>>> import numpy as np
>>> import numpy.linalg as la
>>> np.set_printoptions(suppress=True, linewidth=100)
>>> def rnd(a):
...     return np.round(a, 2) + 0
... 
>>> F = np.load("dump.npy")
>>> F
array([[ 0.74, -0.59, -0.08],
       [ 0.  ,  0.  ,  0.  ],
       [ 0.66, -0.54, -0.08],
       [-0.97,  0.94,  0.31],
       [ 0.38, -0.5 , -0.18],
       [ 0.82, -0.77, -0.2 ],
       [-0.22, -0.16, -0.16],
       [ 0.31, -0.49, -0.2 ],
       [-0.82,  0.77,  0.2 ],
       [ 0.91, -0.75, -0.06],
       [ 0.18,  0.04,  0.08],
       [-0.19, -0.07, -0.1 ],
       [ 0.65, -0.39,  0.02],
       [-0.94,  0.89,  0.24],
       [ 0.11,  0.08,  0.08]])
>>> Z = F[[12, 8]].astype(float)
>>> for _ in range(5):
...     z = la.norm(F[:, None] - Z, axis=-1).argmin(axis=1)
...     Z = np.array([F[z == j].mean(axis=0) for j in range(2)])
... 
>>> z
array([0, 0, 0, 1, 0, 0, 0, 0, 1, 0, 0, 0, 0, 1, 0])
>>> rnd(Z[1] - Z[0])
array([-1.27,  1.21,  0.32])
>>> np.abs(Z[1] - Z[0]).argmax()
np.int64(0)
>>> Xc = F - F.mean(axis=0)
>>> left, sv, VT = la.svd(Xc, full_matrices=False)
>>> la.matrix_rank(Xc)
np.int64(3)
>>> rnd((sv ** 2).sum() ** 2 / (sv ** 4).sum())
np.float64(1.07)
>>> rnd(np.abs(VT[-1]))
array([0.31, 0.53, 0.79])
>>> np.abs(VT[0]).argmax()
np.int64(0)
>>> mat = np.vander(np.arange(3) - 1, 4, increasing=True)
>>> mat
array([[ 1, -1,  1, -1],
       [ 1,  0,  0,  0],
       [ 1,  1,  1,  1]])
>>> r0 = np.array([5, 1, 2])
>>> np.convolve(mat[2], r0)
array([5, 6, 8, 8, 3, 2])
>>> np.array([np.convolve(row, r0, "same") for row in mat])
array([[-4,  6, -6,  1],
       [ 1,  2,  0,  0],
       [ 6,  8,  8,  3]])
